$ ipython --no-banner

In [1]: import numpy as np

In [2]: import numpy.linalg as la

In [3]: np.set_printoptions(precision=3, suppress=True, linewidth=200, sign=" ")

In [4]: def rd(a):
   ...:     return np.round(a, 3) + 0
   ...: 

In [5]: K = np.loadtxt("arr.csv", delimiter=",")

In [6]: K
Out[6]: 
array([[ 1.,  5.,  2.,  0., -1.,  2.,  2.,  5., -3.,  5.,  1.],
       [ 0., -1., -4.,  5., -4.,  4.,  2., -4.,  4., -5., -4.],
       [ 0.,  0.,  3., -3., -5., -5.,  3., -1.,  5.,  2.,  1.],
       [ 0.,  0.,  0.,  3.,  0.,  5., -4., -1.,  0., -1.,  4.],
       [ 0.,  0.,  0.,  0., -1.,  2.,  1.,  1., -3., -5.,  3.],
       [ 0.,  0.,  0.,  0.,  0.,  4., -5.,  3., -3.,  0.,  4.],
       [ 0.,  0.,  0.,  0.,  0.,  0., -3.,  4., -4.,  0., -2.],
       [ 0.,  0.,  0.,  0.,  0.,  0.,  0., -3., -5.,  1.,  2.],
       [ 0.,  0.,  0.,  0.,  0.,  0.,  0.,  0., -3.,  3.,  4.],
       [ 0.,  0.,  0.,  0.,  0.,  0.,  0.,  0.,  0., -1., -2.],
       [ 0.,  0.,  0.,  0.,  0.,  0.,  0.,  0.,  0.,  0., -4.]])

In [7]: rng = np.random.default_rng(4002)

In [8]: other = K + rng.integers(-2, 3, (11, 10)) @ rng.integers(-2, 3, (10, 11))

In [9]: other
Out[9]: 
array([[  3.,  11.,  -1.,   4.,  -5.,   2.,   6.,   2.,  -1.,   1.,   7.],
       [ -8.,  -2.,  -7.,   4.,  -3.,   8.,   9.,  -9.,   3.,   1., -12.],
       [  3.,  -3.,  -4., -10.,  -3.,  -5.,  -2.,  -4.,  -3.,  -3.,  -2.],
       [ -1.,   9.,   0.,   0.,  -5.,   3.,  12.,   1.,   3.,  -6.,  20.],
       [  9.,   3.,  -2.,  -2.,   4.,   3., -11.,   7., -10.,  -9.,   5.],
       [ -6.,  12.,  -4.,  -4., -12.,   7.,   0.,  13.,   5.,   7.,  12.],
       [  0., -10.,   1.,  -4.,   4.,  -2.,  -7., -11., -11.,   3., -10.],
       [ -8.,  -2.,   1.,   1., -15.,   6.,   2.,  -4.,   7.,   4.,  -1.],
       [ -9.,  12.,  -7.,   9., -13.,   4.,   8.,  13.,  10.,  11.,   6.],
       [ -5.,  12.,   1.,   4., -12.,   9.,   6.,  14.,  15.,  -8.,   3.],
       [ -1.,   4., -13.,   2.,   5.,   4.,  -3., -11.,  -4.,   2., -15.]])

In [10]: rd(la.svd(other - K, compute_uv=False))
Out[10]: array([ 58.017,  31.113,  22.991,  21.022,  14.603,  13.563,   9.976,   5.827,   2.585,   1.092,   0.   ])
